In [1]: import numpy as np

In [2]: import numpy.linalg as la

In [3]: np.set_printoptions(suppress=True, linewidth=100)

In [4]: rng = np.random.default_rng(51)

In [5]: data = np.triu(rng.random((8, 8)) < 0.3, 1).astype(int)

In [6]: data = data + data.T

In [7]: data
Out[7]: 
array([[0, 0, 1, 1, 0, 1, 0, 0],
       [0, 0, 0, 0, 1, 0, 0, 0],
       [1, 0, 0, 0, 0, 0, 1, 1],
       [1, 0, 0, 0, 0, 0, 0, 0],
       [0, 1, 0, 0, 0, 0, 1, 1],
       [1, 0, 0, 0, 0, 0, 0, 1],
       [0, 0, 1, 0, 1, 0, 0, 0],
       [0, 0, 1, 0, 1, 1, 0, 0]])

In [8]: Q, r_ = la.qr(data)

In [9]: np.trace(Q @ Q.T)
Out[9]: np.float64(8.0)

In [10]: np.round(np.abs(np.diag(r_)), 1)
Out[10]: array([1.7, 1. , 1.7, 0.8, 1. , 0.7, 0.8, 0.7])

In [11]: data @ data
Out[11]: 
array([[3, 0, 0, 0, 0, 0, 1, 2],
       [0, 1, 0, 0, 0, 0, 1, 1],
       [0, 0, 3, 1, 2, 2, 0, 0],
       [0, 0, 1, 1, 0, 1, 0, 0],
       [0, 0, 2, 0, 3, 1, 0, 0],
       [0, 0, 2, 1, 1, 2, 0, 0],
       [1, 1, 0, 0, 0, 0, 2, 2],
       [2, 1, 0, 0, 0, 0, 2, 3]])

In [12]: np.argwhere(np.triu(data))
Out[12]: 
array([[0, 2],
       [0, 3],
       [0, 5],
       [1, 4],
       [2, 6],
       [2, 7],
       [4, 6],
       [4, 7],
       [5, 7]])

In [13]: data.sum(axis=0)
Out[13]: array([3, 1, 3, 1, 3, 2, 2, 3])

In [14]: Lm = np.diag(data.sum(axis=1)) - data

In [15]: la.matrix_rank(Lm)
Out[15]: np.int64(7)

In [16]: Lm
Out[16]: 
array([[ 3,  0, -1, -1,  0, -1,  0,  0],
       [ 0,  1,  0,  0, -1,  0,  0,  0],
       [-1,  0,  3,  0,  0,  0, -1, -1],
       [-1,  0,  0,  1,  0,  0,  0,  0],
       [ 0, -1,  0,  0,  3,  0, -1, -1],
       [-1,  0,  0,  0,  0,  2,  0, -1],
       [ 0,  0, -1,  0, -1,  0,  2,  0],
       [ 0,  0, -1,  0, -1, -1,  0,  3]])

In [17]: Lm @ np.ones(8)
Out[17]: array([0., 0., 0., 0., 0., 0., 0., 0.])

In [18]: round(float(la.eigvalsh(data).min()), 1)
Out[18]: -2.5

In [19]: m1 = np.array([[5, 5, 5, 5, 5],
    ...:     [5, 10, 10, 10, 10],
    ...:     [5, 10, 15, 15, 15],
    ...:     [5, 10, 15, 20, 20],
    ...:     [5, 10, 15, 20, 25]])

In [20]: # equal to its transpose

In [21]: w, evecs = la.eigh(m1)

In [22]: w.round(1)
Out[22]: array([ 1.4,  1.8,  2.9,  7.2, 61.7])

In [23]: np.round(la.svd(m1, compute_uv=False), 1)
Out[23]: array([61.7,  7.2,  2.9,  1.8,  1.4])

In [24]: np.round(evecs.T @ evecs, 1) + 0
Out[24]: 
array([[1., 0., 0., 0., 0.],
       [0., 1., 0., 0., 0.],
       [0., 0., 1., 0., 0.],
       [0., 0., 0., 1., 0.],
       [0., 0., 0., 0., 1.]])

In [25]: np.round(evecs @ np.diag(w) @ evecs.T, 1)
Out[25]: 
array([[ 5.,  5.,  5.,  5.,  5.],
       [ 5., 10., 10., 10., 10.],
       [ 5., 10., 15., 15., 15.],
       [ 5., 10., 15., 20., 20.],
       [ 5., 10., 15., 20., 25.]])

In [26]: (w > 1e-8).sum(), (w < -1e-8).sum()
Out[26]: (np.int64(5), np.int64(0))

In [27]: np.unique(w.round(6) + 0, return_counts=True)[1]
Out[27]: array([1, 1, 1, 1, 1])

In [28]: round(w.sum(), 1), np.trace(m1)
Out[28]: (np.float64(75.0), np.int64(75))

In [29]: np.round(la.eigvalsh(m1 @ m1), 1)
Out[29]: array([   1.8,    3.1,    8.5,   52.5, 3809.1])
